% python3 -q
>>> import numpy as np
>>> import numpy.linalg as la
>>> np.set_printoptions(precision=4, suppress=True, linewidth=160)
>>> arr = np.load("sample2.npy")
>>> print(arr)
[[0.3333 0.     0.3333 0.     0.     0.3333]
 [0.3333 0.3333 0.3333 0.     0.     0.    ]
 [0.     0.3333 0.3333 0.3333 0.     0.    ]
 [0.25   0.25   0.     0.5    0.     0.    ]
 [0.     0.     0.     0.5    0.5    0.    ]
 [0.3333 0.     0.3333 0.     0.     0.3333]]
>>> # row 5 repeats row 0
>>> print(arr.shape)
(6, 6)
>>> print(arr.sum(axis=0))
[1.25   0.9167 1.3333 1.3333 0.5    0.6667]
>>> print(np.unravel_index(np.abs(arr).argmax(), arr.shape))
(np.int64(3), np.int64(3))
>>> print(arr - arr[0])
[[ 0.      0.      0.      0.      0.      0.    ]
 [ 0.      0.3333  0.      0.      0.     -0.3333]
 [-0.3333  0.3333  0.      0.3333  0.     -0.3333]
 [-0.0833  0.25   -0.3333  0.5     0.     -0.3333]
 [-0.3333  0.     -0.3333  0.5     0.5    -0.3333]
 [ 0.      0.      0.      0.      0.      0.    ]]
>>> print(np.allclose(arr[:-1].T @ la.lstsq(arr[:-1].T, arr[-1])[0], arr[-1]))
True
>>> r0 = np.array([1, -2])
>>> print(np.array([np.convolve(row, r0, "same") for row in arr]))
[[ 0.3333 -0.6667  0.3333 -0.6667  0.      0.3333]
 [ 0.3333 -0.3333 -0.3333 -0.6667  0.      0.    ]
 [ 0.      0.3333 -0.3333 -0.3333 -0.6667  0.    ]
 [ 0.25   -0.25   -0.5     0.5    -1.      0.    ]
 [ 0.      0.      0.      0.5    -0.5    -1.    ]
 [ 0.3333 -0.6667  0.3333 -0.6667  0.      0.3333]]
>>> print(np.polyval(r0, arr[3]))
[-1.75 -1.75 -2.   -1.5  -2.   -2.  ]
>>> data = np.array([[-6, -8, -6, 18, 1],
...     [-3, -4, 8, -24, -1],
...     [-5, 1, 1, -3, -2],
...     [6, -8, -2, 6, 4],
...     [2, 5, -7, 21, -3],
...     [8, 3, -9, 27, 4]])
>>> # null space of dimension 1
>>> t3 = np.stack([data, 2 * data, data[::-1]])
>>> print(la.matrix_rank(t3))
[4 4 4]
>>> print((t3 @ data.T).shape)
(3, 6, 6)
>>> print(t3.shape)
(3, 6, 5)
>>> print(la.norm(t3, axis=(1, 2)))
[ 52.4404 104.8809  52.4404]
>>> C2 = data.T @ data
>>> print(np.round(la.svd(data, compute_uv=False) ** 2, 4) + 0)
[2398.5454  194.6391  148.7931    8.0224    0.    ]
>>> print(C2)
[[ 174   41  -91  273   57]
 [  41  179  -29   87  -41]
 [ -91  -29  235 -705  -39]
 [ 273   87 -705 2115  117]
 [  57  -41  -39  117   47]]
>>> print(np.trace(C2), (data ** 2).sum())
2750 2750
>>> r = la.matrix_rank(data)
>>> print(r)
4
>>> ns = la.svd(data)[2][r:].T
>>> print(np.allclose(data @ ns, 0))
True
>>> print(la.matrix_rank(data.T @ data), la.matrix_rank(data @ data.T))
4 4
>>> print([int(la.matrix_rank(data[:i])) for i in range(1, len(data) + 1)])
[1, 2, 3, 4, 4, 4]
>>> print([int(la.matrix_rank(data[:, :j + 1])) for j in range(5)])
[1, 2, 3, 3, 4]
>>> print(la.lstsq(data[:-1].T, data[-1])[2])
4
>>> print(np.round(np.trace(la.pinv(data) @ data), 4))
4.0
>>> print(np.abs(np.diag(la.qr(data)[1])) > 1e-9)
[ True  True  True False  True]
>>> print(np.allclose(data[:-1].T @ la.lstsq(data[:-1].T, data[-1])[0], data[-1]))
True
>>> th = np.radians(60)
>>> Rm = np.eye(5)
>>> Rm[2, 2] = Rm[1, 1] = np.cos(th)
>>> Rm[2, 1], Rm[1, 2] = -np.sin(th), np.sin(th)
>>> print(Rm)
[[ 1.     0.     0.     0.     0.   ]
 [ 0.     0.5    0.866  0.     0.   ]
 [ 0.    -0.866  0.5    0.     0.   ]
 [ 0.     0.     0.     1.     0.   ]
 [ 0.     0.     0.     0.     1.   ]]
>>> M2 = data @ Rm.T
>>> print(M2)
[[ -6.      -9.1962   3.9282  18.       1.    ]
 [ -3.       4.9282   7.4641 -24.      -1.    ]
 [ -5.       1.366   -0.366   -3.      -2.    ]
 [  6.      -5.7321   5.9282   6.       4.    ]
 [  2.      -3.5622  -7.8301  21.      -3.    ]
 [  8.      -6.2942  -7.0981  27.       4.    ]]
>>> print(np.allclose(data @ data.T, M2 @ M2.T))
True
>>> print(round(float(la.det(Rm)), 4), np.trace(Rm))
1.0 4.0
>>> print(np.allclose(la.norm(data, axis=1), la.norm(M2, axis=1)))
True
>>> print(np.abs(M2 - data).max(axis=0))
[0.     9.2942 9.9282 0.     0.    ]
>>> basis = np.array([[9, -5, 9, -9, 2], [4, -6, 0, -7, 0], [9, 5, 0, -7, 0]])
>>> J = np.repeat(basis, 19 // 3, axis=0)
>>> rng = np.random.default_rng(90099)
>>> J = J + 0.1 * rng.normal(size=J.shape)
>>> print(J)
[[ 8.9807 -5.0666  8.8745 -9.0249  1.9627]
 [ 8.861  -4.8744  8.8998 -9.0386  1.947 ]
 [ 8.98   -5.0068  8.9456 -9.0899  2.1192]
 [ 8.8793 -5.0485  9.0789 -9.0359  1.8341]
 [ 8.9041 -4.8786  9.0905 -9.0049  2.0581]
 [ 8.871  -5.1915  8.9641 -8.9671  1.935 ]
 [ 3.9541 -6.2082  0.0876 -7.0553  0.0123]
 [ 4.1639 -6.0949  0.2307 -6.9476  0.0297]
 [ 3.9999 -5.949  -0.0642 -7.0464 -0.0403]
 [ 4.0395 -5.9329  0.0598 -6.7974 -0.1057]
 [ 3.8661 -5.9891 -0.1107 -7.0828 -0.0375]
 [ 4.0566 -6.1089  0.0559 -6.9791  0.0544]
 [ 9.0217  4.9167  0.0387 -7.0675  0.0408]
 [ 9.013   4.9773 -0.1011 -7.0044  0.0528]
 [ 8.9339  4.955   0.0615 -6.9734  0.1567]
 [ 8.9649  5.1154 -0.0728 -6.9142 -0.0044]
 [ 8.9759  4.8364  0.0769 -7.028  -0.1011]
 [ 8.9392  5.0676 -0.0225 -7.1817  0.1006]]
>>> U, sig, Vh = la.svd(data)
>>> print(sig.round(4) + 0)
[48.9749 13.9513 12.1981  2.8324  0.    ]
>>> M2 = U[:, :4] @ np.diag(sig[:4]) @ Vh[:4]
>>> print(M2)
[[ -6.  -8.  -6.  18.   1.]
 [ -3.  -4.   8. -24.  -1.]
 [ -5.   1.   1.  -3.  -2.]
 [  6.  -8.  -2.   6.   4.]
 [  2.   5.  -7.  21.  -3.]
 [  8.   3.  -9.  27.   4.]]
>>> print(la.matrix_rank(data, rtol=0.05))
4
>>> print(arr @ np.ones(6))
[1. 1. 1. 1. 1. 1.]
>>> pr = np.eye(6)[1]
>>> for _ in range(3):
...     pr = pr @ arr
...     print(pr.round(4))
... 
[0.3333 0.3333 0.3333 0.     0.     0.    ]
[0.2222 0.2222 0.3333 0.1111 0.     0.1111]
[0.213  0.213  0.2963 0.1667 0.     0.1111]
>>> A = np.loadtxt("arr.csv", delimiter=",")
>>> print(A)
[[-0.3522 -0.9252  0.025   0.1147 -0.0787]
 [ 0.7044 -0.2597  0.6514  0.0019  0.1102]
 [ 0.5283 -0.2607 -0.6452 -0.4562 -0.1692]
 [-0.1761 -0.067   0.0232 -0.5097  0.8392]
 [ 0.2641 -0.0644 -0.3978  0.7204  0.4988]]
>>> proj = np.triu(np.array([[-3, -2, 2, 5, 3],
...     [3, -5, -2, -5, -5],
...     [-1, -2, 3, 0, -5],
...     [-1, 5, -4, 4, 3],
...     [-5, 4, 2, 0, 3]]), 1) + np.eye(5)
>>> M2 = proj @ A @ la.inv(proj)
>>> print(la.matrix_rank(M2))
5
>>> print(round(float(la.det(M2)), 4))
1.0
>>> print(round(np.trace(M2), 4), np.round(np.trace(A), 4))
-1.2679 -1.2679
>>> x0 = np.array([-2, -1, 1, 3, -1])
>>> target = A @ x0
>>> print(target)
[ 2.0775 -0.6021 -2.6404 -1.9258  0.8007]
>>> print(la.solve(A, target))
[-2. -1.  1.  3. -1.]
>>> print(np.round(la.solve(A.T, A[0]), 4) + 0)
[1. 0. 0. 0. 0.]
>>> print(la.solve(A, 4 * target))
[-8. -4.  4. 12. -4.]
>>> print(np.round(la.solve(A, A[:, 3]), 4) + 0)
[0. 0. 0. 1. 0.]
>>> M2 = A / np.sqrt((A ** 2).mean(axis=1, keepdims=True))
>>> print(la.matrix_rank(M2) == la.matrix_rank(A))
True
>>> lab = rng.permutation(5)
>>> M2 = A[:, lab] * rng.choice([-1, 1], 5)
>>> print(M2)
[[-0.0787 -0.025   0.3522 -0.1147 -0.9252]
 [ 0.1102 -0.6514 -0.7044 -0.0019 -0.2597]
 [-0.1692  0.6452 -0.5283  0.4562 -0.2607]
 [ 0.8392 -0.0232  0.1761  0.5097 -0.067 ]
 [ 0.4988  0.3978 -0.2641 -0.7204 -0.0644]]
>>> U, _, Vh = la.svd(A.T @ M2)
>>> print(np.round(la.lstsq(A, M2)[0], 4) + 0)
[[ 0.  0. -1.  0.  0.]
 [ 0.  0.  0.  0.  1.]
 [ 0. -1.  0.  0.  0.]
 [ 0.  0.  0. -1.  0.]
 [ 1.  0.  0.  0.  0.]]
>>> print(np.round(U @ Vh, 4) + 0)
[[ 0.  0. -1.  0.  0.]
 [ 0.  0.  0.  0.  1.]
 [ 0. -1.  0.  0.  0.]
 [ 0.  0.  0. -1.  0.]
 [ 1.  0.  0.  0.  0.]]
>>> feats = np.loadtxt("dump.csv", delimiter=",")
>>> print(feats)
[[2. 1. 1. 0. 0. 0.]
 [4. 1. 4. 0. 2. 0.]
 [2. 3. 5. 0. 0. 0.]
 [0. 0. 0. 1. 0. 4.]
 [0. 0. 0. 3. 1. 4.]
 [0. 0. 0. 0. 0. 2.]]
>>> M2 = feats[0, 0] * feats[1:] - np.outer(feats[1:, 0], feats[0])
>>> print(M2)
[[ 0. -2.  4.  0.  4.  0.]
 [ 0.  4.  8.  0.  0.  0.]
 [ 0.  0.  0.  2.  0.  8.]
 [ 0.  0.  0.  6.  2.  8.]
 [ 0.  0.  0.  0.  0.  4.]]
>>> print(feats[:, 0] / feats[0, 0])
[1. 2. 1. 0. 0. 0.]
>>> print(la.matrix_rank(M2), la.matrix_rank(feats))
5 6
>>> print(np.flatnonzero(~M2.round(6).any(axis=1)))
[]
